% ipython --no-banner

In [1]: import numpy as np

In [2]: np.set_printoptions(precision=2, suppress=True, linewidth=140, floatmode="fixed")

In [3]: def rnd(a):
   ...:     return np.round(a, 2) + 0
   ...: 

In [4]: E = np.maximum(np.array([[0, 1, 0],
   ...:     [2, 2, 3],
   ...:     [0, 0, 2],
   ...:     [0, 1, 1],
   ...:     [3, 1, 2],
   ...:     [0, 1, 1],
   ...:     [0, 0, 3],
   ...:     [1, 1, 2],
   ...:     [1, 1, 3],
   ...:     [0, 1, 2],
   ...:     [2, 0, 0],
   ...:     [3, 3, 1],
   ...:     [0, 3, 0],
   ...:     [1, 2, 0],
   ...:     [0, 3, 3],
   ...:     [3, 1, 2],
   ...:     [2, 0, 1]]) @ np.array([[-2, -3, 3, 0, -4], [-2, 1, -3, -3, 4], [-3, -4, -2, -2, -5]]) + np.array([-1, 2, 2, 2, 2]), 0)

In [5]: E
Out[5]: 
array([[ 0,  3,  0,  0,  6],
       [ 0,  0,  0,  0,  0],
       [ 0,  0,  0,  0,  0],
       [ 0,  0,  0,  0,  1],
       [ 0,  0,  4,  0,  0],
       [ 0,  0,  0,  0,  1],
       [ 0,  0,  0,  0,  0],
       [ 0,  0,  0,  0,  0],
       [ 0,  0,  0,  0,  0],
       [ 0,  0,  0,  0,  0],
       [ 0,  0,  8,  2,  0],
       [ 0,  0,  0,  0,  0],
       [ 0,  5,  0,  0, 14],
       [ 0,  1,  0,  0,  6],
       [ 0,  0,  0,  0,  0],
       [ 0,  0,  4,  0,  0],
       [ 0,  0,  6,  0,  0]])

In [6]: # rows and columns are dependent

In [7]: np.linalg.matrix_rank(E, rtol=0.1)
Out[7]: np.int64(2)

In [8]: rnd(np.linalg.norm(E, 2) / np.linalg.norm(E))
Out[8]: np.float64(0.83)

In [9]: np.allclose(E[:-1].T @ np.linalg.lstsq(E[:-1].T, E[-1])[0], E[-1])
Out[9]: True

In [10]: np.unique(E.round(6), axis=0).shape
Out[10]: (8, 5)

In [11]: np.abs(np.diag(np.linalg.qr(E)[1])) > 1e-9
Out[11]: array([False,  True,  True,  True,  True])

In [12]: def softmax(z):
    ...:     e = np.exp(z - z.max(axis=-1, keepdims=True))
    ...:     return e / e.sum(axis=-1, keepdims=True)
    ...: 

In [13]: rnd(softmax(10 * E[5]))
Out[13]: array([0.00, 0.00, 0.00, 0.00, 1.00])

In [14]: scores = E @ E.T / np.sqrt(5)

In [15]: rnd(softmax(scores)[5] @ E)
Out[15]: array([ 0.00,  4.71,  0.04,  0.00, 13.22])

In [16]: softmax(scores).round(6).argmax(axis=1)
Out[16]: array([12,  0,  0, 12, 10, 12,  0,  0,  0,  0, 10,  0, 12, 12,  0, 10, 10])
